% ipython --no-banner

In [1]: import numpy as np

In [2]: import numpy.linalg as la

In [3]: np.set_printoptions(precision=2, suppress=True, linewidth=160, legacy="1.25")

In [4]: def rnd(a):
   ...:     return np.round(a, 2) + 0
   ...: 

In [5]: arr = np.load("a.npy")

In [6]: arr
Out[6]: 
array([[ 0.32, -0.08, -0.8 , -0.8 , -0.32,  0.72, -0.24, -0.08,  0.04,  0.28],
       [-0.97,  0.28,  0.95,  1.2 ,  0.77, -0.77,  0.34, -0.07, -0.24, -0.58],
       [ 0.74, -0.26,  1.1 ,  0.6 , -0.34, -1.16,  0.22,  0.44,  0.33,  0.11],
       [-1.49,  0.5 , -1.29, -0.44,  0.81,  1.45, -0.2 , -0.69, -0.59, -0.39],
       [-0.32,  0.08,  0.8 ,  0.8 ,  0.32, -0.72,  0.24,  0.08, -0.04, -0.28],
       [ 2.84, -0.98,  3.52,  1.72, -1.4 , -3.78,  0.66,  1.54,  1.21,  0.55],
       [-1.63,  0.52, -0.35,  0.4 ,  1.03,  0.57,  0.06, -0.53, -0.56, -0.62],
       [-1.47,  0.48, -0.75,  0.  ,  0.87,  0.93, -0.06, -0.57, -0.54, -0.48]])

In [7]: # rank 2

In [8]: rk = la.matrix_rank(arr)

In [9]: rk
Out[9]: 2

In [10]: ns = la.svd(arr)[2][rk:].T

In [11]: la.matrix_rank(arr.T @ arr), la.matrix_rank(arr @ arr.T)
Out[11]: (2, 2)

In [12]: ns.shape
Out[12]: (10, 8)

In [13]: [int(la.matrix_rank(arr[:, :j + 1])) for j in range(10)]
Out[13]: [1, 2, 2, 2, 2, 2, 2, 2, 2, 2]

In [14]: np.allclose(arr @ ns, 0)
Out[14]: True

In [15]: [int(la.matrix_rank(arr[:i])) for i in range(1, len(arr) + 1)]
Out[15]: [1, 2, 2, 2, 2, 2, 2, 2]

In [16]: [round(float(x), 2) for x in la.svd(arr, compute_uv=False)[:3]]
Out[16]: [8.11, 3.45, 0.0]

In [17]: rnd(la.norm(arr, 2) / la.norm(arr))
Out[17]: 0.92

In [18]: np.argsort(-la.norm(arr, axis=0).round(6), kind="stable")[:3]
Out[18]: array([5, 2, 0])

In [19]: ang = np.radians(72)

In [20]: R = np.eye(10)

In [21]: R[0, 0] = R[6, 6] = np.cos(ang)

In [22]: R[0, 6], R[6, 0] = -np.sin(ang), np.sin(ang)

In [23]: rnd(R)
Out[23]: 
array([[ 0.31,  0.  ,  0.  ,  0.  ,  0.  ,  0.  , -0.95,  0.  ,  0.  ,  0.  ],
       [ 0.  ,  1.  ,  0.  ,  0.  ,  0.  ,  0.  ,  0.  ,  0.  ,  0.  ,  0.  ],
       [ 0.  ,  0.  ,  1.  ,  0.  ,  0.  ,  0.  ,  0.  ,  0.  ,  0.  ,  0.  ],
       [ 0.  ,  0.  ,  0.  ,  1.  ,  0.  ,  0.  ,  0.  ,  0.  ,  0.  ,  0.  ],
       [ 0.  ,  0.  ,  0.  ,  0.  ,  1.  ,  0.  ,  0.  ,  0.  ,  0.  ,  0.  ],
       [ 0.  ,  0.  ,  0.  ,  0.  ,  0.  ,  1.  ,  0.  ,  0.  ,  0.  ,  0.  ],
       [ 0.95,  0.  ,  0.  ,  0.  ,  0.  ,  0.  ,  0.31,  0.  ,  0.  ,  0.  ],
       [ 0.  ,  0.  ,  0.  ,  0.  ,  0.  ,  0.  ,  0.  ,  1.  ,  0.  ,  0.  ],
       [ 0.  ,  0.  ,  0.  ,  0.  ,  0.  ,  0.  ,  0.  ,  0.  ,  1.  ,  0.  ],
       [ 0.  ,  0.  ,  0.  ,  0.  ,  0.  ,  0.  ,  0.  ,  0.  ,  0.  ,  1.  ]])

In [24]: M2 = arr @ R.T

In [25]: rnd(M2)
Out[25]: 
array([[ 0.33, -0.08, -0.8 , -0.8 , -0.32,  0.72,  0.23, -0.08,  0.04,  0.28],
       [-0.62,  0.28,  0.95,  1.2 ,  0.77, -0.77, -0.82, -0.07, -0.24, -0.58],
       [ 0.02, -0.26,  1.1 ,  0.6 , -0.34, -1.16,  0.77,  0.44,  0.33,  0.11],
       [-0.27,  0.5 , -1.29, -0.44,  0.81,  1.45, -1.48, -0.69, -0.59, -0.39],
       [-0.33,  0.08,  0.8 ,  0.8 ,  0.32, -0.72, -0.23,  0.08, -0.04, -0.28],
       [ 0.25, -0.98,  3.52,  1.72, -1.4 , -3.78,  2.9 ,  1.54,  1.21,  0.55],
       [-0.56,  0.52, -0.35,  0.4 ,  1.03,  0.57, -1.53, -0.53, -0.56, -0.62],
       [-0.4 ,  0.48, -0.75,  0.  ,  0.87,  0.93, -1.42, -0.57, -0.54, -0.48]])

In [26]: np.allclose(arr @ arr.T, M2 @ M2.T)
Out[26]: True
